In [1]: import numpy as np

In [2]: np.set_printoptions(precision=2, suppress=True, linewidth=140, sign=" ")

In [3]: rd = lambda a: np.round(a, 2) + 0

In [4]: W0 = np.load("a.npy")

In [5]: W0
Out[5]: 
array([[-0.04,  4.93, -0.82],
       [-1.92, -2.47,  3.9 ],
       [-2.49, -3.4 ,  2.69],
       [-2.79,  0.71,  4.09],
       [-1.98, -2.38,  3.93],
       [ 2.35,  0.15,  4.41],
       [ 0.85,  3.08, -3.85],
       [ 2.47, -4.35, -0.06],
       [ 1.37,  0.6 , -4.77],
       [ 2.31, -2.97,  3.29],
       [-1.34, -0.58,  4.78],
       [-1.49, -4.36,  1.95],
       [ 1.1 ,  4.85,  0.51],
       [-2.91, -3.25,  2.45],
       [ 0.55, -0.68,  4.92]])

In [6]: rd(np.linalg.norm(W0[6] - W0[14]))
Out[6]: np.float64(9.55)

In [7]: print(rd(np.linalg.norm(W0[6], 1)), rd(np.linalg.norm(W0[6], np.inf)))
7.78 3.85

In [8]: rd(np.linalg.norm(W0, 1)), rd(np.linalg.norm(W0, np.inf))
Out[8]: (np.float64(46.42), np.float64(8.61))

In [9]: print(rd(np.linalg.norm(W0) ** 2 / np.linalg.norm(W0, 2) ** 2))
1.52

In [10]: rd(np.linalg.norm(W0, 2))
Out[10]: np.float64(15.69)

In [11]: rd(np.linalg.norm(W0, axis=0))
Out[11]: array([  7.43,  11.82,  13.43])

In [12]: W2 = W0[[3, 7]].astype(float)

In [13]: for _ in range(5):
    ...:     z = np.linalg.norm(W0[:, None] - W2, axis=-1).argmin(axis=1)
    ...:     W2 = np.array([W0[z == j].mean(axis=0) for j in range(2)])
    ...: 

In [14]: z
Out[14]: array([ 1,  0,  0,  0,  0,  0,  1,  0,  1,  0,  0,  0,  1,  0,  0])

In [15]: np.bincount(z)
Out[15]: array([ 11,   4])

In [16]: rd(W2[1] - W2[0])
Out[16]: array([ 1.48,  5.51, -5.54])

In [17]: np.abs(W2[1] - W2[0]).argmax()
Out[17]: np.int64(2)

In [18]: M = np.loadtxt("case0.csv", delimiter=",")

In [19]: M
Out[19]: 
array([[ 0.21,  2.81,  0.21],
       [ 0.18,  1.  ,  0.08],
       [ 0.01, -1.91,  0.1 ],
       [ 0.37, -4.87,  0.07],
       [ 0.44,  2.18,  0.15],
       [ 0.3 , -1.54, -0.03],
       [-0.08, -5.83, -0.24],
       [-0.09,  0.47,  0.1 ],
       [-0.63,  1.44, -0.06],
       [ 0.18,  2.06,  0.12],
       [ 0.93,  1.78, -0.03],
       [-0.25, -1.53, -0.05],
       [ 0.25,  2.06,  0.02],
       [-0.36, -2.21, -0.13],
       [ 0.27, -0.64,  0.09],
       [-0.72, -2.46, -0.13],
       [ 0.37, -2.34,  0.14],
       [ 0.69,  1.14, -0.09],
       [-0.22, -0.24, -0.2 ],
       [-0.46, -0.75,  0.15],
       [ 0.65, -4.22,  0.02],
       [-0.05,  1.45,  0.01],
       [-0.36, -3.18, -0.03]])

In [20]: Xc = M - M.mean(axis=0)

In [21]: Uu, sigma, vt = np.linalg.svd(Xc, full_matrices=False)

In [22]: np.linalg.matrix_rank(Xc)
Out[22]: np.int64(3)

In [23]: rd((sigma ** 2).sum() ** 2 / (sigma ** 4).sum())
Out[23]: np.float64(1.06)

In [24]: rd(np.abs(vt[-1]))
Out[24]: array([ 0.07,  0.02,  1.  ])
